>>> import numpy as np
>>> import numpy.linalg as la
>>> np.set_printoptions(precision=3, suppress=True, linewidth=120)
>>> rnd = lambda a: np.round(a, 3) + 0
>>> J = np.array([[0, 1, 0, 0, 0, 0, 1, 0],
...     [1, 0, 0, 0, 0, 0, 1, 0],
...     [0, 0, 0, 0, 0, 0, 0, 0],
...     [0, 0, 0, 0, 0, 0, 0, 1],
...     [0, 0, 0, 0, 0, 0, 0, 0],
...     [0, 0, 0, 0, 0, 0, 0, 1],
...     [1, 1, 0, 0, 0, 0, 0, 0],
...     [0, 0, 0, 1, 0, 1, 0, 0]])
>>> # columns 2 and 4 are equal
>>> ev, vecs = la.eigh(J)
>>> x = np.array([2, -1, 3, -3, 1, 2, -1, 0])
>>> rnd(la.eigvalsh(J[1:, 1:]))
array([-1.414, -1.   ,  0.   ,  0.   ,  0.   ,  1.   ,  1.414])
>>> rnd(x @ J @ x / (x @ x)), rnd(ev[0]), rnd(ev[-1])
(np.float64(-0.207), np.float64(-1.414), np.float64(2.0))
>>> rnd(vecs * np.maximum(ev, 0) @ vecs.T)
array([[0.667, 0.667, 0.   , 0.   , 0.   , 0.   , 0.667, 0.   ],
       [0.667, 0.667, 0.   , 0.   , 0.   , 0.   , 0.667, 0.   ],
       [0.   , 0.   , 0.   , 0.   , 0.   , 0.   , 0.   , 0.   ],
       [0.   , 0.   , 0.   , 0.354, 0.   , 0.354, 0.   , 0.5  ],
       [0.   , 0.   , 0.   , 0.   , 0.   , 0.   , 0.   , 0.   ],
       [0.   , 0.   , 0.   , 0.354, 0.   , 0.354, 0.   , 0.5  ],
       [0.667, 0.667, 0.   , 0.   , 0.   , 0.   , 0.667, 0.   ],
       [0.   , 0.   , 0.   , 0.5  , 0.   , 0.5  , 0.   , 0.707]])
>>> np.abs(J).sum(axis=1).max(), rnd(np.abs(ev).max())
(np.int64(2), np.float64(2.0))
>>> print(rnd(vecs * np.abs(ev) @ vecs.T))
[[1.333 0.333 0.    0.    0.    0.    0.333 0.   ]
 [0.333 1.333 0.    0.    0.    0.    0.333 0.   ]
 [0.    0.    0.    0.    0.    0.    0.    0.   ]
 [0.    0.    0.    0.707 0.    0.707 0.    0.   ]
 [0.    0.    0.    0.    0.    0.    0.    0.   ]
 [0.    0.    0.    0.707 0.    0.707 0.    0.   ]
 [0.333 0.333 0.    0.    0.    0.    1.333 0.   ]
 [0.    0.    0.    0.    0.    0.    0.    1.414]]
>>> x @ J @ x
np.int64(-6)
